In [1]: import numpy as np

In [2]: from numpy import linalg as LA

In [3]: np.set_printoptions(suppress=True, linewidth=160)

In [4]: rd = lambda a: np.round(a, 3) + 0

In [5]: arr = np.load("case0.npy")

In [6]: print(arr)
[[ 0.985  0.77   0.611  0.629 -0.935  0.961 -0.955 -0.824 -0.907  0.706  0.901 -0.963  0.982 -0.966]
 [-0.721 -0.629 -0.264  0.119  0.716 -0.77   0.731  0.658  0.354 -0.06  -0.641  0.851 -0.919  0.804]
 [ 0.986 -0.982  0.592  1.     0.641 -0.611  0.178  0.972 -0.998  0.998 -0.414  0.994 -1.     0.845]
 [ 0.188 -0.38   0.05   0.53   0.217 -0.226  0.149  0.363 -0.363  0.405 -0.159  0.493 -0.641  0.3  ]
 [-0.749 -0.753 -0.282  0.327  0.8   -0.845  0.804  0.774  0.282  0.08  -0.726  0.925 -0.968  0.879]
 [-0.907 -0.885 -0.422  0.371  0.925 -0.95   0.929  0.901  0.478  0.03  -0.876  0.982 -0.995  0.965]
 [-1.    -0.827 -0.883 -0.983  0.992 -0.997  0.997  0.903  0.998 -0.982 -0.985  0.991 -0.995  0.997]
 [-0.843  0.967 -0.319 -0.997 -0.77   0.782 -0.558 -0.958  0.974 -0.983  0.617 -0.991  0.999 -0.9  ]
 [ 0.848  0.735  0.354 -0.08  -0.827  0.872 -0.843 -0.766 -0.501  0.139  0.762 -0.925  0.965 -0.896]
 [-0.686 -0.925 -0.254  0.818  0.909 -0.934  0.894  0.929 -0.168  0.572 -0.845  0.987 -0.997  0.96 ]
 [-0.178  0.77  -0.04  -0.854 -0.592  0.623 -0.493 -0.757  0.611 -0.711  0.478 -0.894  0.963 -0.726]
 [ 0.941  0.551  0.47   0.578 -0.814  0.867 -0.859 -0.623 -0.818  0.617  0.762 -0.851  0.898 -0.874]
 [ 0.993 -0.273  0.67   0.986 -0.716  0.804 -0.859  0.08  -0.988  0.972  0.706 -0.178 -0.159 -0.731]
 [-0.735  0.706 -0.254 -0.935 -0.273  0.254 -0.06  -0.664  0.856 -0.862  0.159 -0.793  0.922 -0.43 ]
 [ 0.77   0.537  0.291  0.119 -0.686  0.744 -0.716 -0.578 -0.493  0.235  0.617 -0.793  0.867 -0.77 ]
 [-0.909  0.997 -0.38  -1.    -0.943  0.951 -0.834 -0.995  0.995 -0.998  0.856 -1.     1.    -0.986]
 [-0.89   0.604 -0.38  -0.954  0.04  -0.11   0.291 -0.53   0.92  -0.903 -0.119 -0.617  0.827 -0.08 ]
 [ 0.969 -0.974  0.515  0.999  0.653 -0.635  0.264  0.963 -0.994  0.995 -0.446  0.991 -0.999  0.843]
 [-0.38  -0.414 -0.119  0.178  0.446 -0.493  0.446  0.43   0.1    0.06  -0.38   0.617 -0.726  0.537]
 [-0.336  0.726 -0.09  -0.859 -0.493  0.515 -0.371 -0.706  0.664 -0.731  0.38  -0.851  0.943 -0.635]
 [ 0.929 -0.345  0.438  0.932 -0.363  0.454 -0.558  0.235 -0.922  0.883  0.38   0.178 -0.446 -0.336]
 [-0.68  -0.992 -0.264  0.984  0.982 -0.989  0.972  0.992 -0.658  0.905 -0.954  0.999 -1.     0.995]
 [ 0.988  0.905  0.635  0.291 -0.97   0.984 -0.978 -0.929 -0.874  0.537  0.947 -0.991  0.997 -0.988]
 [ 0.898  0.945  0.414 -0.691 -0.954  0.971 -0.953 -0.952 -0.264 -0.336  0.915 -0.994  0.999 -0.982]
 [-0.235  0.653 -0.06  -0.782 -0.446  0.47  -0.345 -0.635  0.558 -0.635  0.345 -0.793  0.905 -0.578]
 [ 0.74  -0.254  0.264  0.77  -0.178  0.235 -0.319  0.188 -0.74   0.686  0.197  0.178 -0.363 -0.149]
 [-0.09  -0.345 -0.03   0.319  0.291 -0.319  0.264  0.345 -0.119  0.207 -0.235  0.493 -0.617  0.371]
 [ 0.544  0.856  0.188 -0.74  -0.827  0.864 -0.804 -0.862  0.178 -0.501  0.744 -0.963  0.989 -0.907]
 [-0.07  -0.989 -0.05   0.993  0.96  -0.971  0.929  0.988 -0.876  0.957 -0.909  0.999 -1.     0.988]
 [-0.345 -0.894 -0.119  0.867  0.834 -0.867  0.793  0.894 -0.446  0.686 -0.744  0.974 -0.994  0.915]
 [ 0.47   0.967  0.168 -0.954 -0.935  0.954 -0.91  -0.967  0.592 -0.831  0.876 -0.996  0.999 -0.976]
 [-0.09   0.881 -0.01  -0.922 -0.753  0.786 -0.67  -0.874  0.68  -0.8    0.641 -0.963  0.991 -0.864]
 [-0.11   0.139 -0.03  -0.235 -0.06   0.06  -0.03  -0.129  0.168 -0.178  0.04  -0.178  0.254 -0.09 ]
 [-0.721  0.762 -0.245 -0.948 -0.363  0.354 -0.149 -0.726  0.867 -0.879  0.235 -0.851  0.951 -0.53 ]
 [ 0.67  -0.235  0.226  0.711 -0.139  0.188 -0.264  0.178 -0.675  0.623  0.159  0.178 -0.345 -0.11 ]
 [-0.843  0.291 -0.336 -0.856  0.254 -0.327  0.422 -0.207  0.837 -0.786 -0.273 -0.178  0.397  0.226]
 [ 0.992  0.977  0.67  -0.345 -0.991  0.996 -0.992 -0.983 -0.804  0.178  0.979 -0.999  1.    -0.997]
 [ 0.989  0.925  0.641  0.188 -0.976  0.987 -0.982 -0.944 -0.864  0.485  0.954 -0.994  0.998 -0.991]
 [ 0.09   0.345  0.03  -0.319 -0.291  0.319 -0.264 -0.345  0.119 -0.207  0.235 -0.493  0.617 -0.371]]

In [7]: t3 = np.stack([arr, 3 * arr, arr[::-1]])

In [8]: print(rd(LA.norm(t3, axis=(1, 2))))
[16.791 50.374 16.791]

In [9]: print(LA.matrix_rank(t3.reshape(3, -1)))
2
